In [1]: import numpy as np

In [2]: from numpy import linalg as LA

In [3]: np.set_printoptions(suppress=True, linewidth=140)

In [4]: tidy = lambda a: np.round(a, 2) + 0

In [5]: rng = np.random.default_rng(4266)

In [6]: arr = rng.normal(size=(14, 6))

In [7]: arr = 20 * arr / LA.norm(arr, axis=1, keepdims=True)

In [8]: tidy(arr)
Out[8]: 
array([[  1.69,   2.51,   7.1 ,  14.04, -11.93,   0.99],
       [  6.49,   5.17,  -5.64,  11.78,  -6.18, -11.07],
       [  0.58, -10.98,  -5.5 ,  -5.84,  -0.91, -14.63],
       [-12.49,   7.72,   8.47,  -2.26,  -9.75,   3.52],
       [  1.17,  -7.39,   0.86,   6.19, -16.74,  -4.98],
       [  0.05,  -9.98,   2.06,  -9.88, -12.43,   6.64],
       [ 15.12,  -7.32,   1.89,   0.31,  -5.49,  -9.16],
       [-14.95,  -7.4 ,   0.76,   9.46,  -1.51,  -5.41],
       [  2.57,  -5.89, -11.5 ,  -7.37,   9.76,   8.77],
       [ 15.03,   8.21,   6.16,   5.65,  -0.76,  -6.03],
       [-10.78,  -1.75,  -5.92,  10.71,  -6.3 ,   9.56],
       [ -8.26,   4.16,   5.96,  10.76, -11.66,  -5.22],
       [-13.48,   8.84,  -1.99,  -3.76,  -4.6 , -10.04],
       [-13.45,  -1.98,   6.21,   0.49,  -8.16,  10.48]])

In [9]: x0 = np.array([5, 1, 3, 3, 8, 0])

In [10]: y = arr @ x0

In [11]: tidy(LA.lstsq(arr, y)[0])
Out[11]: array([5., 1., 3., 3., 8., 0.])

In [12]: tidy(LA.solve(arr.T @ arr, arr.T @ y))
Out[12]: array([5., 1., 3., 3., 8., 0.])

In [13]: y = y + 0.1 * rng.normal(size=14)

In [14]: tidy(y)
Out[14]: array([ -21.02,    6.69,  -49.43, -114.14, -114.34, -132.71,   31.03,  -63.51,   28.58,  112.74,  -91.61,  -80.12, -112.67, -114.46])

In [15]: beta, *_ = LA.lstsq(arr, y)

In [16]: tidy(beta)
Out[16]: array([5.  , 1.  , 3.  , 3.01, 8.  , 0.  ])

In [17]: Xs = arr - arr.mean(axis=0)

In [18]: U, sv, Vh = LA.svd(Xs, full_matrices=False)

In [19]: np.abs(Vh[0]).argmax()
Out[19]: np.int64(0)

In [20]: tidy(Vh[0] * np.sign(Vh[0, np.abs(Vh[0]).argmax()]))
Out[20]: array([ 0.85, -0.12, -0.15, -0.06,  0.18, -0.45])

In [21]: np.searchsorted(np.cumsum(sv ** 2) / (sv ** 2).sum(), 0.9) + 1
Out[21]: np.int64(5)

In [22]: w1 = np.array([[2, 0, 2, 0, 1],
    ...:     [3, 3, 2, 3, 2],
    ...:     [1, 2, 2, 2, 0],
    ...:     [2, 3, 1, 2, 2],
    ...:     [3, 1, 1, 1, 0],
    ...:     [1, 3, 2, 1, 1]])

In [23]: beta = np.array([-3, 2, -2, 6, -8])

In [24]: H = np.maximum(arr @ w1 + beta, 0)

In [25]: LA.matrix_rank(H)
Out[25]: np.int64(5)

In [26]: tidy((H > 0).mean(axis=0))
Out[26]: array([0.21, 0.5 , 0.21, 0.57, 0.36])

In [27]: (H > 0).astype(int)
Out[27]: 
array([[1, 1, 1, 1, 1],
       [1, 1, 0, 1, 1],
       [0, 0, 0, 0, 0],
       [0, 1, 1, 1, 0],
       [0, 0, 0, 0, 0],
       [0, 0, 0, 0, 0],
       [0, 0, 0, 0, 0],
       [0, 0, 0, 0, 0],
       [0, 0, 0, 0, 0],
       [1, 1, 1, 1, 1],
       [0, 1, 0, 1, 1],
       [0, 1, 0, 1, 1],
       [0, 0, 0, 1, 0],
       [0, 1, 0, 1, 0]])

In [28]: W2 = np.array([[6, 6], [5, 2], [8, 1], [9, 5], [1, 9]])

In [29]: (H @ W2).round(6).argmax(axis=1)
Out[29]: array([0, 1, 0, 0, 0, 0, 0, 0, 0, 0, 0, 0, 0, 0])

In [30]: w1 @ W2
Out[30]: 
array([[29, 23],
       [78, 59],
       [50, 22],
       [55, 47],
       [40, 26],
       [47, 28]])

In [31]: Xs = arr - arr.mean(axis=0)

In [32]: evecs = LA.svd(Xs)[2][:5]

In [33]: other = Xs - Xs @ evecs.T @ evecs

In [34]: tidy(other.std(axis=0))
Out[34]: array([0.24, 1.04, 2.35, 0.48, 1.97, 0.22])

In [35]: tidy(LA.norm(other) / LA.norm(Xs))
Out[35]: np.float64(0.18)

In [36]: tidy((Xs @ evecs.T).std(axis=0))
Out[36]: array([10.78,  9.49,  7.09,  6.34,  5.99])

In [37]: tidy(np.cov(Xs @ evecs.T, rowvar=False))
Out[37]: 
array([[125.08,   0.  ,   0.  ,   0.  ,   0.  ],
       [  0.  ,  96.91,   0.  ,   0.  ,   0.  ],
       [  0.  ,   0.  ,  54.11,   0.  ,   0.  ],
       [  0.  ,   0.  ,   0.  ,  43.31,   0.  ],
       [  0.  ,   0.  ,   0.  ,   0.  ,  38.64]])

In [38]: O, _ = LA.qr(np.array([[-1.4, 0.0, -0.5, 1.1, -0.6],
    ...:     [0.9, -0.2, 0.3, 0.9, -1.4],
    ...:     [1.6, -0.7, 0.6, -0.1, -1.1],
    ...:     [0.2, 0.6, 0.0, -2.2, 1.5],
    ...:     [0.0, -0.8, -1.8, -0.1, 0.5]]))

In [39]: E = O[:, :4]

In [40]: tidy(E)
Out[40]: 
array([[-0.6 , -0.27, -0.26, -0.04],
       [ 0.39,  0.  ,  0.02,  0.84],
       [ 0.69, -0.31, -0.31, -0.47],
       [ 0.09,  0.57,  0.59, -0.28],
       [ 0.  , -0.71,  0.7 , -0.01]])

In [41]: x0 = np.array([2, 2, 0, 1])

In [42]: y = E @ x0

In [43]: tidy(LA.pinv(E) @ E)
Out[43]: 
array([[1., 0., 0., 0.],
       [0., 1., 0., 0.],
       [0., 0., 1., 0.],
       [0., 0., 0., 1.]])

In [44]: tidy(LA.lstsq(E, y)[0])
Out[44]: array([2., 2., 0., 1.])

In [45]: y = y + 0.1 * rng.normal(size=5)

In [46]: tidy(y)
Out[46]: array([-1.9 ,  1.76,  0.29,  1.1 , -1.4 ])

In [47]: beta, *_ = LA.lstsq(E, y)

In [48]: tidy(beta)
Out[48]: array([2.13, 2.04, 0.08, 1.11])

In [49]: tidy(LA.norm(y - E @ beta))
Out[49]: np.float64(0.02)

In [50]: beta.round()
Out[50]: array([2., 2., 0., 1.])

In [51]: tidy(LA.norm(E, axis=0))
Out[51]: array([1., 1., 1., 1.])

In [52]: tidy(LA.pinv(E))
Out[52]: 
array([[-0.6 ,  0.39,  0.69,  0.09,  0.  ],
       [-0.27,  0.  , -0.31,  0.57, -0.71],
       [-0.26,  0.02, -0.31,  0.59,  0.7 ],
       [-0.04,  0.84, -0.47, -0.28, -0.01]])

In [53]: O, evecs = LA.qr(E[:, :2])[0], LA.qr(E[:, 2:])[0]

In [54]: sv = LA.svd(O.T @ evecs, compute_uv=False)

In [55]: (sv > 0.9).sum()
Out[55]: np.int64(0)

In [56]: tidy(np.degrees(np.arccos(sv.clip(0, 1))))
Out[56]: array([90., 90.])

In [57]: tidy(LA.norm(O @ O.T - evecs @ evecs.T, 2))
Out[57]: np.float64(1.0)

In [58]: A = np.load("case19.npy")

In [59]: tidy(A)
Out[59]: 
array([[-2.21, -0.54,  1.6 , -0.63,  0.11, -0.92],
       [-0.4 , -0.61, -0.55,  0.13, -2.85, -0.07],
       [-0.8 , -0.84, -0.98, -1.7 ,  0.36,  1.92],
       [ 1.81, -1.43,  1.34, -1.31, -0.26, -0.3 ],
       [ 0.2 ,  2.35,  0.55, -1.61, -0.72,  0.1 ],
       [ 0.  ,  0.19,  1.75,  1.17, -0.38,  2.09]])

In [60]: O, R = LA.qr(A)

In [61]: tidy(O @ R)
Out[61]: 
array([[-2.21, -0.54,  1.6 , -0.63,  0.11, -0.92],
       [-0.4 , -0.61, -0.55,  0.13, -2.85, -0.07],
       [-0.8 , -0.84, -0.98, -1.7 ,  0.36,  1.92],
       [ 1.81, -1.43,  1.34, -1.31, -0.26, -0.3 ],
       [ 0.2 ,  2.35,  0.55, -1.61, -0.72,  0.1 ],
       [ 0.  ,  0.19,  1.75,  1.17, -0.38,  2.09]])

In [62]: tidy(abs(R[0, 0])), tidy(LA.norm(A[:, 0]))
Out[62]: (np.float64(3.0), np.float64(3.0))

In [63]: np.allclose(R.T @ R, A.T @ A)
Out[63]: True

In [64]: tidy(np.trace(O @ O.T))
Out[64]: np.float64(6.0)

In [65]: tidy(R)
Out[65]: 
array([[3., 0., 0., 0., 0., 0.],
       [0., 3., 0., 0., 0., 0.],
       [0., 0., 3., 0., 0., 0.],
       [0., 0., 0., 3., 0., 0.],
       [0., 0., 0., 0., 3., 0.],
       [0., 0., 0., 0., 0., 3.]])

In [66]: tidy(O)
Out[66]: 
array([[-0.74, -0.18,  0.53, -0.21,  0.04, -0.31],
       [-0.13, -0.2 , -0.18,  0.04, -0.95, -0.02],
       [-0.27, -0.28, -0.33, -0.57,  0.12,  0.64],
       [ 0.6 , -0.48,  0.45, -0.44, -0.09, -0.1 ],
       [ 0.07,  0.78,  0.18, -0.54, -0.24,  0.03],
       [ 0.  ,  0.06,  0.58,  0.39, -0.13,  0.7 ]])

In [67]: O.shape, R.shape
Out[67]: ((6, 6), (6, 6))

In [68]: tidy(np.abs(np.diag(R)))
Out[68]: array([3., 3., 3., 3., 3., 3.])

In [69]: m1 = np.array([[1.0, -0.2, 1.7, 0.0, 0.2],
    ...:     [-1.7, 1.3, 1.7, 0.7, -0.1],
    ...:     [-0.4, -0.8, 1.1, 0.9, 0.2]])

In [70]: m1
Out[70]: 
array([[ 1. , -0.2,  1.7,  0. ,  0.2],
       [-1.7,  1.3,  1.7,  0.7, -0.1],
       [-0.4, -0.8,  1.1,  0.9,  0.2]])

In [71]: x0 = np.array([0, 0, 2, -3, -1])

In [72]: h1 = np.maximum(m1 @ x0, 0)

In [73]: tidy(m1.T @ h1)
Out[73]: array([0.82, 1.18, 7.82, 0.98, 0.5 ])

In [74]: m1 * (h1 > 1e-9)[:, None]
Out[74]: 
array([[ 1. , -0.2,  1.7,  0. ,  0.2],
       [-1.7,  1.3,  1.7,  0.7, -0.1],
       [-0. , -0. ,  0. ,  0. ,  0. ]])

In [75]: np.maximum(m1 @ (3 * x0), 0)
Out[75]: array([9.6, 4.2, 0. ])

In [76]: tidy(np.maximum(m1 @ x0, 0) - np.maximum(-m1 @ x0, 0))
Out[76]: array([ 3.2,  1.4, -0.7])

In [77]: np.flatnonzero(h1 > 1e-9)
Out[77]: array([0, 1])

In [78]: tidy(h1)
Out[78]: array([3.2, 1.4, 0. ])

In [79]: other = np.array([[1, 0, 1], [2, 0, 1], [0, 2, 0], [3, 2, 0], [0, 2, 1]])

In [80]: LA.matrix_rank(m1 @ other)
Out[80]: np.int64(3)

In [81]: tidy(other.T @ m1.T)
Out[81]: 
array([[ 0.6,  3. ,  0.7],
       [ 3.8,  4.6,  4.4],
       [ 1. , -0.5, -1. ]])

In [82]: tidy(np.einsum("ik,kj->ij", m1, other))
Out[82]: 
array([[ 0.6,  3.8,  1. ],
       [ 3. ,  4.6, -0.5],
       [ 0.7,  4.4, -1. ]])

In [83]: LA.matrix_rank(np.vstack([m1, other.T]))
Out[83]: np.int64(5)

In [84]: tidy(np.einsum("ij->j", m1))
Out[84]: array([-1.1,  0.3,  4.5,  1.6,  0.3])

In [85]: other = m1 + rng.integers(-2, 3, (3, 2)) @ rng.integers(-2, 3, (2, 5))

In [86]: tidy(other)
Out[86]: 
array([[ 2. , -6.2,  7.7,  1. , -0.8],
       [-1.7,  5.3, -2.3, -0.3, -0.1],
       [-1.4,  5.2, -4.9, -0.1,  1.2]])

In [87]: np.abs(other - m1).sum(axis=1)
Out[87]: array([15.,  9., 15.])

In [88]: tidy(other - m1)
Out[88]: 
array([[ 1., -6.,  6.,  1., -1.],
       [ 0.,  4., -4., -1.,  0.],
       [-1.,  6., -6., -1.,  1.]])

In [89]: tidy(LA.svd(other - m1, compute_uv=False))
Out[89]: array([13.5,  0.9,  0. ])

In [90]: LA.matrix_rank(other - m1, tol=1e-8)
Out[90]: np.int64(2)

In [91]: blk = np.stack([m1, -2 * m1, m1[::-1]])

In [92]: tidy(np.einsum("bij,cij->bc", blk, blk))
Out[92]: 
array([[ 14.8 , -29.6 ,  11.31],
       [-29.6 ,  59.2 , -22.62],
       [ 11.31, -22.62,  14.8 ]])

In [93]: x0 = np.array([1, 1, 2, 2, 2])

In [94]: LA.norm(m1 @ x0) <= LA.norm(m1, 2) * LA.norm(x0) + 1e-9
Out[94]: np.True_

In [95]: (m1 @ x0).argmax()
Out[95]: np.int64(0)

In [96]: feats = np.loadtxt("mat.csv", delimiter=",")

In [97]: tidy(feats)
Out[97]: 
array([[ 0.78,  0.11, -0.3 , -0.26,  0.06],
       [ 0.11,  0.94,  0.15,  0.13, -0.03],
       [-0.3 ,  0.15,  0.6 , -0.35,  0.08],
       [-0.26,  0.13, -0.35,  0.69,  0.07],
       [ 0.06, -0.03,  0.08,  0.07,  0.99]])

In [98]: ev, evecs = LA.eigh(feats)

In [99]: tidy(LA.eigvalsh(feats @ feats))
Out[99]: array([0., 1., 1., 1., 1.])

In [100]: tidy(ev.sum()), np.trace(feats)
Out[100]: (np.float64(4.0), np.float64(4.0))

In [101]: tidy(evecs.T @ evecs)
Out[101]: 
array([[1., 0., 0., 0., 0.],
       [0., 1., 0., 0., 0.],
       [0., 0., 1., 0., 0.],
       [0., 0., 0., 1., 0.],
       [0., 0., 0., 0., 1.]])
